$ python -q
>>> import numpy as np
>>> np.set_printoptions(precision=2, suppress=True, linewidth=140)
>>> def rnd(a):
...     return np.round(a, 2) + 0
... 
>>> M = np.load("w.npy")
>>> rnd(M)
array([[ 2.95, -9.3 , -1.55, -1.56],
       [ 2.77, -9.58, -0.65,  0.48],
       [-2.83,  9.55,  0.91,  0.09],
       [-2.98,  9.04,  1.91,  2.39],
       [ 2.26, -4.29, -3.94, -7.81],
       [ 0.83, -6.02,  2.83,  7.42],
       [ 1.93, -2.92, -4.09, -8.43],
       [-2.42,  9.33, -0.35, -2.64],
       [-1.36,  7.32, -2.2 , -6.3 ],
       [-1.13, -0.07,  4.11,  9.05],
       [ 1.31, -0.55, -4.14, -8.99]])
>>> # rank 2
>>> [round(float(x), 2) for x in np.linalg.svd(M, compute_uv=False)[:3]]
[24.66, 22.18, 0.0]
>>> np.linalg.cond(M) > 100
np.True_
>>> ang = np.deg2rad(36)
>>> J = np.eye(4)
>>> J[np.ix_([3, 2], [3, 2])] = [[np.cos(ang), -np.sin(ang)], [np.sin(ang), np.cos(ang)]]
>>> rnd(J)
array([[ 1.  ,  0.  ,  0.  ,  0.  ],
       [ 0.  ,  1.  ,  0.  ,  0.  ],
       [ 0.  ,  0.  ,  0.81,  0.59],
       [ 0.  ,  0.  , -0.59,  0.81]])
>>> # orthonormal columns
>>> rng = np.random.default_rng(318557)
>>> labels = rng.permutation(4)
>>> labels
array([1, 0, 3, 2])
>>> Y = J[labels][:, labels]
>>> rnd(Y)
array([[ 1.  ,  0.  ,  0.  ,  0.  ],
       [ 0.  ,  1.  ,  0.  ,  0.  ],
       [ 0.  ,  0.  ,  0.81, -0.59],
       [ 0.  ,  0.  ,  0.59,  0.81]])
>>> rnd(np.trace(Y))
np.float64(3.62)
>>> rnd(np.linalg.det(Y)), rnd(np.linalg.det(J[labels]))
(np.float64(1.0), np.float64(1.0))
